$ python3 -q
>>> import numpy as np
>>> from numpy import linalg as LA
>>> np.set_printoptions(precision=2, suppress=True, linewidth=120)
>>> def rd(a):
...     return np.round(a, 2) + 0
... 
>>> feats = np.array([[2, -2, 0, 0], [3, 3, 0, 0], [0, 0, 2, -2], [0, 0, 3, 3]])
>>> print(LA.matrix_power(feats, 2))
[[ -2 -10   0   0]
 [ 15   3   0   0]
 [  0   0  -2 -10]
 [  0   0  15   3]]
>>> print(np.allclose(feats @ feats.T, feats.T @ feats))
False
>>> print(np.allclose(feats, feats.T))
False
>>> print(rd(LA.det(feats)))
144.0
>>> r0 = np.array([2, 0, 1, 2, 1])
>>> X = np.array([np.roll(r0, i) for i in range(5)])
>>> print(X)
[[2 0 1 2 1]
 [1 2 0 1 2]
 [2 1 2 0 1]
 [1 2 1 2 0]
 [0 1 2 1 2]]
>>> vec = np.array([3, 9, 5, 2, 5])
>>> h = np.maximum(X @ vec, 0)
>>> print(X.T @ h)
[163 187 172 164 178]
>>> print(h)
[20 33 30 30 31]
>>> print(X.sum(axis=1))
[6 6 6 6 6]
>>> print(X.shape)
(5, 5)
>>> print(X - X[0])
[[ 0  0  0  0  0]
 [-1  2 -1 -1  1]
 [ 0  1  1 -2  0]
 [-1  2  0  0 -1]
 [-2  1  1 -1  1]]
>>> LA.rank(X)
Traceback (most recent call last):
  File "<python-input-19>", line 1, in <module>
    LA.rank(X)
    ^^^^^^^
AttributeError: module 'numpy.linalg' has no attribute 'rank'
>>> rng = np.random.default_rng(958583)
>>> lab = rng.permutation(5)
>>> print(lab)
[2 0 3 1 4]
>>> other = X[lab][:, lab]
>>> print(np.trace(other))
10
>>> print(np.allclose(other, X))
False
>>> print(rd(LA.det(other)), rd(LA.det(X[lab])))
66.0 -66.0
>>> other = feats / np.sqrt((feats ** 2).mean(axis=1, keepdims=True))
>>> print(LA.matrix_rank(feats - feats.mean(axis=1, keepdims=True)))
3
>>> print(feats - feats.mean(axis=1, keepdims=True))
[[ 2.  -2.   0.   0. ]
 [ 1.5  1.5 -1.5 -1.5]
 [ 0.   0.   2.  -2. ]
 [-1.5 -1.5  1.5  1.5]]
>>> print(rd(other[0]))
[ 1.41 -1.41  0.    0.  ]
>>> W = np.array([[0, 0, 2], [1, 2, 0], [1, 2, 2], [0, 0, 0], [0, 0, 0]])
>>> coef = np.array([-1, 2, -3])
>>> hid = np.maximum(X @ W + coef, 0)
>>> print((hid > 0).astype(int))
[[0 1 1]
 [1 1 0]
 [1 1 1]
 [1 1 1]
 [1 1 1]]
>>> print((hid > 0).mean(axis=0))
[0.8 1.  0.8]
>>> basis = np.array([[0, -2], [-2, 1], [0, 2]])
>>> print((hid @ basis).round(6).argmax(axis=1))
[1 1 1 1 1]
>>> W0 = np.array([[4, 0, 0, 1, -1, 1],
...     [-2, 8, -2, 1, 1, -1],
...     [-3, -3, -2, -1, 1, 1],
...     [0, 1, 2, -3, -2, -2],
...     [-2, -2, -3, 0, 5, 0],
...     [-2, 3, -3, 0, -3, -1]])
>>> lab = rng.permutation(6)
>>> other = W0[:, lab] * rng.choice([-1, 1], 6)
>>> print(other)
[[ 0  0  1  1 -4 -1]
 [ 8  2 -1  1  2  1]
 [-3  2  1 -1  3  1]
 [ 1 -2 -2 -3  0 -2]
 [-2  3  0  0  2  5]
 [ 3  3 -1  0  2 -3]]
>>> Uu, _, VT = LA.svd(W0.T @ other)
>>> print(rd(Uu @ VT))
[[ 0.  0.  0.  0. -1.  0.]
 [ 1.  0.  0.  0.  0.  0.]
 [ 0. -1.  0.  0.  0.  0.]
 [ 0.  0.  0.  1.  0.  0.]
 [ 0.  0.  0.  0.  0.  1.]
 [ 0.  0.  1.  0.  0.  0.]]
>>> print(lab)
[1 2 5 3 0 4]
